$ python3 -q
>>> import numpy as np
>>> np.set_printoptions(suppress=True, linewidth=200)
>>> def tidy(a):
...     return np.round(a, 2) + 0
... 
>>> J = np.loadtxt("sample15.csv", delimiter=",")
>>> J
array([[0., 0., 1.],
       [0., 0., 1.],
       [1., 1., 0.]])
>>> tidy(np.linalg.eigvals(J).sum().real)
np.float64(0.0)
>>> tidy(np.linalg.det(J[::-1]))
np.float64(0.0)
>>> np.kron(np.eye(2, dtype=int), J)
array([[0., 0., 1., 0., 0., 0.],
       [0., 0., 1., 0., 0., 0.],
       [1., 1., 0., 0., 0., 0.],
       [0., 0., 0., 0., 0., 1.],
       [0., 0., 0., 0., 0., 1.],
       [0., 0., 0., 1., 1., 0.]])
>>> A = np.load("a.npy")
>>> A
array([[ 3,  1],
       [-3,  5]])
>>> A2 = A / np.linalg.norm(A, axis=1, keepdims=True)
>>> G = A2 @ A2.T
>>> (np.abs(G) > 0.9).astype(int)
array([[1, 0],
       [0, 1]])
>>> tidy(np.degrees(np.arccos(np.clip(G[0, 1], -1, 1))))
np.float64(102.53)
>>> tidy(np.linalg.norm(A2, axis=1))
array([1., 1.])
>>> r0 = np.array([-1, -2])
>>> A2 = A + np.outer(r0, np.eye(2)[1])
>>> np.linalg.matrix_rank(A2 - A)
np.int64(1)
>>> tidy(np.linalg.det(A2) / np.linalg.det(A)), tidy(1 + np.linalg.solve(A, r0)[1])
(np.float64(0.5), np.float64(0.5))
>>> F = np.load("out13.npy")
>>> F
array([[ 4,  0,  0],
       [ 0, -1,  0],
       [ 0,  0,  5]])
>>> # triangular: eigenvalues sit on the diagonal
>>> vec = np.array([-6, 4, -4])
>>> rhs = F @ vec
>>> b, lr = np.zeros(3), 1 / np.linalg.norm(F, 2) ** 2
>>> for i in range(25):
...     b -= lr * F.T @ (F @ b - rhs)
...     if i % 5 == 0: print(i, round(np.linalg.norm(F @ b - rhs), 2))
... 
0 9.45
5 3.13
10 2.55
15 2.08
20 1.7
>>> tidy(np.linalg.cond(F))
np.float64(5.0)
>>> tidy(b)
array([-6.  ,  2.56, -4.  ])
